% python3 -q
>>> import numpy as np
>>> np.set_printoptions(precision=1, suppress=True, linewidth=120)
>>> def tidy(a):
...     return np.round(a, 1) + 0
... 
>>> F = np.load("test7.npy")
>>> print(F)
[[ 1  0  0]
 [ 3  3 -6]
 [ 1  2 -4]]
>>> A2 = np.array([[4, 4], [4, 5]])
>>> C = np.kron(A2, F)
>>> print(np.linalg.matrix_rank(C))
4
>>> print(tidy(np.linalg.norm(C, 2)), tidy(np.linalg.norm(A2, 2) * np.linalg.norm(F, 2)))
73.6 73.6
>>> Uu, sigma, Vh = np.linalg.svd(F)
>>> evecs = Vh[:(sigma > 1e-8).sum()]
>>> rng = np.random.default_rng(107106)
>>> x = F[0] + -3 * F[2] + rng.integers(2) * np.eye(3)[2]
>>> print(x)
[-2. -6. 13.]
>>> print(tidy(evecs.T @ evecs))
[[ 1.   0.   0. ]
 [ 0.   0.2 -0.4]
 [ 0.  -0.4  0.8]]
>>> print(tidy(np.diag(evecs.T @ evecs)))
[1.  0.2 0.8]
>>> print(tidy(np.linalg.norm(x - evecs.T @ evecs @ x)))
0.4
>>> print(np.linalg.matrix_rank(np.vstack([F, x])))
3
>>> print(np.linalg.lstsq(F[:-1].T, F[-1])[2])
2
>>> print(np.allclose(F[:-1].T @ np.linalg.lstsq(F[:-1].T, F[-1])[0], F[-1]))
True
>>> print(np.abs(np.diag(np.linalg.qr(F)[1])) > 1e-9)
[ True  True False]
>>> print(np.linalg.cond(F) > 100)
True
>>> print(np.argsort(-np.linalg.norm(F, axis=0).round(6), kind="stable")[:3])
[2 1 0]
>>> print(np.linalg.matrix_rank(F, rtol=0.1))
2
>>> print(tidy(np.linalg.norm(F, 2) / np.linalg.norm(F)))
1.0
>>> proj = np.triu(np.array([[-1, 1, -4], [-5, 5, 1], [-2, -2, 1]]), 1) + np.eye(3)
>>> A2 = proj @ F @ np.linalg.inv(proj)
>>> print(tidy(np.linalg.det(A2)))
0.0
>>> print(np.linalg.matrix_rank(A2))
2
>>> print(proj @ F - F @ proj)
[[-1. -6. 14.]
 [ 1. -1.  5.]
 [ 0. -1.  2.]]
>>> print(np.trace(A2), np.trace(F))
0.0 0
>>> E = np.loadtxt("data.csv", delimiter=",")
>>> print(E)
[[10.5 -1.7 10.2  6.7]
 [-3.2 -0.9 -4.4 -1.6]
 [ 5.3 -1.3  4.7  3.7]
 [-2.8 -0.7 -4.1 -4.2]
 [ 0.2 -2.   0.2 -1.4]
 [ 0.9 -1.7  0.7 -0.4]
 [ 0.7 -0.9 -0.3  4.7]
 [ 4.5 -0.8  3.3  0.3]
 [-1.7 -1.4 -2.3  1.4]
 [ 8.3 -1.7  8.   4.6]
 [ 0.6  0.2 -1.6 -3.1]
 [-2.4 -1.4 -3.  -0.3]
 [ 2.4  0.7 -0.3 -0.9]
 [ 4.  -0.2  2.1  1.9]
 [-1.7  0.  -3.6 -2.5]
 [ 3.   0.1  1.  -2.7]
 [-9.1 -2.8 -8.3 -4.6]]
>>> proj = E @ np.linalg.solve(E.T @ E, E.T)
>>> print(tidy(proj @ E[:, 2]))
[10.2 -4.4  4.7 -4.1  0.2  0.7 -0.3  3.3 -2.3  8.  -1.6 -3.  -0.3  2.1 -3.6  1.  -8.3]
>>> print(tidy(np.linalg.eigvalsh(proj)))
[0. 0. 0. 0. 0. 0. 0. 0. 0. 0. 0. 0. 0. 1. 1. 1. 1.]
>>> print(tidy(np.trace(proj)))
4.0
>>> print(np.allclose(proj @ proj, proj))
True
>>> x = np.array([2, -3, 1, -2])
>>> target = E @ x
>>> coef, lr = np.zeros(4), 1 / np.linalg.norm(E, 2) ** 2
>>> for i in range(4):
...     coef -= lr * E.T @ (E @ coef - target)
...     if i % 1 == 0: print(i, round(np.linalg.norm(E @ coef - target), 1))
... 
0 23.6
1 22.4
2 21.2
3 20.1
>>> print(tidy(coef))
[ 1.1 -0.4  0.8 -0.1]
>>> print(tidy(np.linalg.cond(E)))
8.4
>>> m1 = np.load("mat.npy")
>>> print(tidy(m1))
[[-4.8  2.5 -6.8]
 [-5.5  1.6 -7.5]
 [-2.   6.3 -4. ]
 [-3.8  3.9 -5.8]
 [ 0.6  9.7 -1.4]
 [ 0.3  9.4 -1.7]
 [ 1.1 10.5 -0.9]
 [-4.4  3.2 -6.4]
 [-4.1  3.6 -6.1]
 [-3.7  4.1 -5.7]
 [-5.3  1.9 -7.3]
 [-4.   3.7 -6. ]
 [-1.4  7.2 -3.4]
 [-1.5  7.  -3.5]
 [-5.6  1.5 -7.6]
 [-2.6  5.6 -4.6]
 [-0.4  8.5 -2.4]
 [-1.6  6.8 -3.6]]
>>> C = m1[[2, 11]].astype(float)
>>> for _ in range(6):
...     z = np.linalg.norm(m1[:, None] - C, axis=-1).argmin(axis=1)
...     C = np.array([m1[z == j].mean(axis=0) for j in range(2)])
... 
>>> print(z)
[1 1 0 1 0 0 0 1 1 1 1 1 0 0 1 0 0 0]
>>> print(np.bincount(z))
[9 9]
>>> x = np.array([1, 5, 6])
>>> h1 = np.maximum(m1 @ x, 0)
>>> print(tidy(m1 * (h1 > 1e-9)[:, None]))
[[ 0.   0.   0. ]
 [ 0.   0.   0. ]
 [-2.   6.3 -4. ]
 [ 0.   0.   0. ]
 [ 0.6  9.7 -1.4]
 [ 0.3  9.4 -1.7]
 [ 1.1 10.5 -0.9]
 [ 0.   0.   0. ]
 [ 0.   0.   0. ]
 [ 0.   0.   0. ]
 [ 0.   0.   0. ]
 [ 0.   0.   0. ]
 [-1.4  7.2 -3.4]
 [-1.5  7.  -3.5]
 [ 0.   0.   0. ]
 [ 0.   0.   0. ]
 [-0.4  8.5 -2.4]
 [-1.6  6.8 -3.6]]
>>> print(tidy(np.tanh(m1 @ x)))
[-1. -1.  1. -1.  1.  1.  1. -1. -1. -1. -1. -1.  1.  1. -1. -1.  1.  1.]
>>> data = np.loadtxt("dump.csv", delimiter=",")
>>> print(data)
[[ 0.8 -1.   0.9  0.2]
 [ 0.9  1.  -1.   0.3]
 [-0.7 -1.   0.6  0.2]
 [ 0.8 -1.  -0.3  0.8]
 [ 1.   0.4  0.5 -0.3]
 [-0.2 -0.8  0.2  0.2]
 [ 0.  -1.   1.   0.4]
 [-0.6  1.  -1.   0.7]
 [-0.7  1.  -0.9  0.1]
 [-0.8 -1.   0.6  0.4]
 [ 0.5  1.  -1.   0.2]
 [-0.8 -1.   0.9  0.1]
 [-0.7  1.  -0.1 -0.5]
 [ 0.9  0.6  0.2 -0.2]
 [-0.7 -1.   0.8  0. ]
 [-0.3 -1.   1.  -0.2]
 [ 0.7 -0.9  0.9 -0.2]
 [-0.5 -1.   0.9  0.1]
 [ 0.9 -1.   0.8  0.4]
 [ 0.9  1.  -0.9  0.2]
 [-0.7  0.6  0.2 -0.3]
 [-0.9  1.  -0.4 -0.5]]
>>> cov = data.T @ data
>>> print(np.linalg.matrix_rank(cov))
4
>>> print(tidy(np.linalg.svd(data, compute_uv=False) ** 2))
[29.5 11.6  4.3  0.6]
>>> print(tidy(np.diag(cov)))
[11.5 19.3 12.5  2.7]
>>> print(tidy(cov))
[[ 11.5   0.8  -1.1   1. ]
 [  0.8  19.3 -13.   -2.3]
 [ -1.1 -13.   12.5  -0.6]
 [  1.   -2.3  -0.6   2.7]]
>>> print(np.allclose(cov, cov.T))
True
>>> Xs = data - data.mean(axis=0)
>>> Uu, sigma, Vh = np.linalg.svd(Xs, full_matrices=False)
>>> print(tidy(sigma ** 2 / (sigma ** 2).sum()))
[0.6 0.3 0.1 0. ]
>>> print(tidy(Vh[0] * np.sign(Vh[0, np.abs(Vh[0]).argmax()])))
[ 0.1  0.8 -0.6  0. ]
>>> print(np.abs(Uu[:, 0]).argmax())
1
>>> x = np.array([0, -3, 3, 3])
>>> target = data @ x
>>> print(tidy(target))
[ 6.3 -5.1  5.4  4.5 -0.6  3.6  7.2 -3.9 -5.4  6.  -5.4  6.  -4.8 -1.8  5.4  5.4  4.8  6.   6.6 -5.1 -2.1 -5.7]
>>> print(tidy(np.linalg.solve(data.T @ data, data.T @ target)))
[ 0. -3.  3.  3.]
>>> target = target + 0.1 * rng.normal(size=22)
>>> print(tidy(target))
[ 6.4 -5.2  5.5  4.4 -0.5  3.6  7.3 -4.  -5.2  6.  -5.4  6.  -4.8 -1.7  5.3  5.5  4.9  6.   6.7 -5.  -2.1 -5.6]
>>> coef, *_ = np.linalg.lstsq(data, target)
>>> print(coef.round())
[ 0. -3.  3.  3.]
>>> print(tidy(data.T @ (target - data @ coef)))
[0. 0. 0. 0.]
>>> print(tidy(np.linalg.norm(target - data @ coef)))
0.3
>>> print(tidy(coef))
[ 0.  -2.9  3.1  3. ]
>>> cov = np.cov(data, rowvar=False)
>>> print(tidy(np.corrcoef(data.T)))
[[ 1.   0.  -0.1  0.2]
 [ 0.   1.  -0.8 -0.3]
 [-0.1 -0.8  1.  -0.2]
 [ 0.2 -0.3 -0.2  1. ]]
>>> print(cov.shape)
(4, 4)
>>> print(np.argwhere(np.triu(np.abs(np.corrcoef(data.T)) > 0.8, 1)))
[[1 2]]
>>> print(np.argsort(-data.std(axis=0).round(6), kind="stable"))
[1 2 0 3]
>>> print(tidy(np.polyfit(data[:, 1], data[:, 0], 1)))
[0. 0.]
>>> print(tidy(data.std(axis=0)))
[0.7 0.9 0.7 0.3]
>>> arr = np.load("block16.npy")
>>> print(arr)
[[6. 0. 5. 5.]
 [0. 6. 0. 0.]
 [5. 0. 6. 5.]
 [5. 0. 5. 6.]]
>>> O, R = np.linalg.qr(arr)
>>> print(tidy(O @ R))
[[6. 0. 5. 5.]
 [0. 6. 0. 0.]
 [5. 0. 6. 5.]
 [5. 0. 5. 6.]]
>>> print(tidy(R))
[[-9.3  0.  -9.2 -9.2]
 [ 0.   6.   0.   0. ]
 [ 0.   0.  -1.4 -0.7]
 [ 0.   0.   0.   1.2]]
>>> print(tidy(O))
[[-0.6  0.   0.7 -0.4]
 [ 0.   1.   0.   0. ]
 [-0.5  0.  -0.8 -0.4]
 [-0.5  0.   0.   0.8]]
>>> print(tidy(abs(R[0, 0])), tidy(np.linalg.norm(arr[:, 0])))
9.3 9.3
>>> print(np.allclose(R.T @ R, arr.T @ arr))
True
>>> print(O.shape, R.shape)
(4, 4) (4, 4)
>>> print(np.einsum("ii->", arr))
24.0
>>> print(tidy(np.linalg.eigvals(arr).sum().real))
24.0
>>> print(tidy(np.linalg.det(arr[::-1])))
96.0
>>> print(np.kron(np.eye(2, dtype=int), arr))
[[6. 0. 5. 5. 0. 0. 0. 0.]
 [0. 6. 0. 0. 0. 0. 0. 0.]
 [5. 0. 6. 5. 0. 0. 0. 0.]
 [5. 0. 5. 6. 0. 0. 0. 0.]
 [0. 0. 0. 0. 6. 0. 5. 5.]
 [0. 0. 0. 0. 0. 6. 0. 0.]
 [0. 0. 0. 0. 5. 0. 6. 5.]
 [0. 0. 0. 0. 5. 0. 5. 6.]]
>>> print(tidy(np.linalg.det(arr.T)))
96.0
>>> A2 = arr / np.sqrt((arr ** 2).mean(axis=1, keepdims=True))
>>> print(np.linalg.matrix_rank(arr - arr.mean(axis=1, keepdims=True)))
3
>>> print(arr - arr.mean(axis=1, keepdims=True))
[[ 2.  -4.   1.   1. ]
 [-1.5  4.5 -1.5 -1.5]
 [ 1.  -4.   2.   1. ]
 [ 1.  -4.   1.   2. ]]
>>> print(tidy(A2[0]))
[1.3 0.  1.1 1.1]
>>> O = arr.astype(float).copy()
>>> for j in range(4):
...     O[:, j] -= O[:, :j] @ (O[:, :j].T @ O[:, j])
...     O[:, j] /= np.linalg.norm(O[:, j])
... 
>>> print(tidy(O.T @ arr))
[[9.3 0.  9.2 9.2]
 [0.  6.  0.  0. ]
 [0.  0.  1.4 0.7]
 [0.  0.  0.  1.2]]
>>> print(tidy(O.T @ O))
[[1. 0. 0. 0.]
 [0. 1. 0. 0.]
 [0. 0. 1. 0.]
 [0. 0. 0. 1.]]
>>> J = np.loadtxt("sample0.csv", delimiter=",")
>>> print(J)
[[ 1.   0.8 -0.7  0. ]
 [-1.8  0.   1.5  0.5]
 [ 0.1  1.5 -0.1 -0.2]
 [-0.1  0.1 -1.3  2.3]
 [ 0.1  1.7 -0.1 -0.1]]
>>> x = np.array([1, 0, 4, 4])
>>> target = J @ x
>>> coef, lr = np.zeros(4), 1 / np.linalg.norm(J, 2) ** 2
>>> for i in range(15):
...     coef -= lr * J.T @ (J @ coef - target)
...     if i % 5 == 0: print(i, round(np.linalg.norm(J @ coef - target), 1))
... 
0 2.3
5 0.9
10 0.9
>>> print(tidy(np.linalg.cond(J)))
14.9
>>> Uu, sigma, Vh = np.linalg.svd(J)
>>> print(np.argmax(sigma[:-1] / (sigma[1:] + 1e-6)) + 1)
3
>>> A2 = Uu[:, :3] @ np.diag(sigma[:3]) @ Vh[:3]
>>> print(tidy(np.linalg.norm(J - A2) / np.linalg.norm(J)))
0.0
>>> print(tidy(np.linalg.norm(J - A2, 2)), tidy(sigma[3]))
0.2 0.2
>>> print(np.linalg.matrix_rank(J, rtol=0.05))
4
>>> print(np.linalg.matrix_rank(A2))
3
>>> print(tidy(A2))
[[ 0.9  0.8 -0.8 -0.1]
 [-1.8  0.   1.4  0.5]
 [ 0.1  1.5 -0.1 -0.2]
 [-0.1  0.1 -1.3  2.3]
 [ 0.1  1.7 -0.1 -0.1]]
>>> W0 = np.tril(np.array([[-1, 1, -2, -2, 2],
...     [-2, 0, -2, 0, 1],
...     [2, 0, 1, -2, 2],
...     [-2, -2, -1, 0, 1],
...     [0, 1, -2, 1, -2]]), -1) + np.eye(5, dtype=int)
>>> print(W0)
[[ 1  0  0  0  0]
 [-2  1  0  0  0]
 [ 2  0  1  0  0]
 [-2 -2 -1  1  0]
 [ 0  1 -2  1  1]]
>>> A2 = E + rng.integers(-2, 3, (17, 1)) @ rng.integers(-2, 3, (1, 4))
>>> print(tidy(A2))
[[11.5 -1.7 11.2  5.7]
 [-1.2 -0.9 -2.4 -3.6]
 [ 5.3 -1.3  4.7  3.7]
 [-0.8 -0.7 -2.1 -6.2]
 [ 1.2 -2.   1.2 -2.4]
 [ 0.9 -1.7  0.7 -0.4]
 [ 1.7 -0.9  0.7  3.7]
 [ 2.5 -0.8  1.3  2.3]
 [-2.7 -1.4 -3.3  2.4]
 [ 6.3 -1.7  6.   6.6]
 [-0.4  0.2 -2.6 -2.1]
 [-2.4 -1.4 -3.  -0.3]
 [ 0.4  0.7 -2.3  1.1]
 [ 2.  -0.2  0.1  3.9]
 [-0.7  0.  -2.6 -3.5]
 [ 4.   0.1  2.  -3.7]
 [-8.1 -2.8 -7.3 -5.6]]
>>> print(tidy(A2 - E))
[[ 1.  0.  1. -1.]
 [ 2.  0.  2. -2.]
 [ 0.  0.  0.  0.]
 [ 2.  0.  2. -2.]
 [ 1.  0.  1. -1.]
 [ 0.  0.  0.  0.]
 [ 1.  0.  1. -1.]
 [-2.  0. -2.  2.]
 [-1.  0. -1.  1.]
 [-2.  0. -2.  2.]
 [-1.  0. -1.  1.]
 [ 0.  0.  0.  0.]
 [-2.  0. -2.  2.]
 [-2.  0. -2.  2.]
 [ 1.  0.  1. -1.]
 [ 1.  0.  1. -1.]
 [ 1.  0.  1. -1.]]
>>> print(tidy(np.linalg.svd(A2 - E, compute_uv=False)))
[9.8 0.  0.  0. ]
>>> print(tidy(np.linalg.eigvals(W0).sum().real))
5.0
>>> print(tidy(np.linalg.det(W0[::-1])))
1.0
>>> proj = np.triu(np.array([[2, 2, -1, -2, 2],
...     [0, 0, -1, 2, -2],
...     [-1, 0, 1, -1, -1],
...     [0, 0, 2, -2, 1],
...     [-1, -2, -2, -2, 0]]), 1) + np.eye(5)
>>> A2 = proj @ W0 @ np.linalg.inv(proj)
>>> print(tidy(np.poly(A2)))
[  1.  -5.  10. -10.   5.  -1.]
>>> print(np.trace(A2), np.trace(W0))
5.0 5
>>> print(tidy(np.linalg.det(A2)))
1.0
>>> A2 = W0 / np.sqrt((W0 ** 2).mean(axis=1, keepdims=True))
>>> print(tidy(np.linalg.norm(A2, axis=1)))
[2.2 2.2 2.2 2.2 2.2]
>>> print(np.linalg.matrix_rank(W0 - W0.mean(axis=1, keepdims=True)))
4
>>> print([int(np.linalg.matrix_rank(np.linalg.matrix_power(W0, p))) for p in range(1, 6)])
[5, 5, 5, 5, 5]
>>> print(tidy(np.sort(np.linalg.eigvals(W0))))
[1. 1. 1. 1. 1.]
>>> O, _ = np.linalg.qr(np.array([[-0.8, 0.0, -0.5, -1.0, 1.0],
...     [-0.1, -1.2, -0.1, 0.1, 0.5],
...     [0.5, -0.7, -0.5, -0.7, 0.7],
...     [-0.6, -0.1, -1.7, -0.1, 1.0],
...     [-0.7, -0.3, -1.3, 0.9, 0.2]]))
>>> feats = 4 * O
>>> print(tidy(feats))
[[-2.4  0.1  1.2  2.8  1. ]
 [-0.3 -3.4  1.6 -0.5 -1.3]
 [ 1.5 -2.  -2.1  1.7  1.6]
 [-1.8 -0.2 -2.6  0.4 -2.4]
 [-2.1 -0.8 -0.9 -2.3  2.2]]
>>> print(tidy(np.linalg.pinv(feats)))
[[-0.2  0.   0.1 -0.1 -0.1]
 [ 0.  -0.2 -0.1  0.   0. ]
 [ 0.1  0.1 -0.1 -0.2 -0.1]
 [ 0.2  0.   0.1  0.  -0.1]
 [ 0.1 -0.1  0.1 -0.2  0.1]]
>>> print(tidy(np.linalg.svd(feats, compute_uv=False)))
[4. 4. 4. 4. 4.]
>>> print(tidy(feats.T @ feats))
[[16.  0.  0.  0.  0.]
 [ 0. 16.  0.  0.  0.]
 [ 0.  0. 16.  0.  0.]
 [ 0.  0.  0. 16.  0.]
 [ 0.  0.  0.  0. 16.]]
>>> np.linalg.determinant(feats)
Traceback (most recent call last):
  File "<python-input-146>", line 1, in <module>
    np.linalg.determinant(feats)
    ^^^^^^^^^^^^^^^^^^^^^
AttributeError: module 'numpy.linalg' has no attribute 'determinant'
>>> print(np.allclose(feats @ feats.T, feats.T @ feats))
True
>>> print(tidy((feats + feats.T) / 2))
[[-2.4 -0.1  1.4  0.5 -0.6]
 [-0.1 -3.4 -0.2 -0.4 -1. ]
 [ 1.4 -0.2 -2.1 -0.4  0.4]
 [ 0.5 -0.4 -0.4  0.4 -2.3]
 [-0.6 -1.   0.4 -2.3  2.2]]
>>> print(tidy(np.linalg.det(feats)))
1024.0
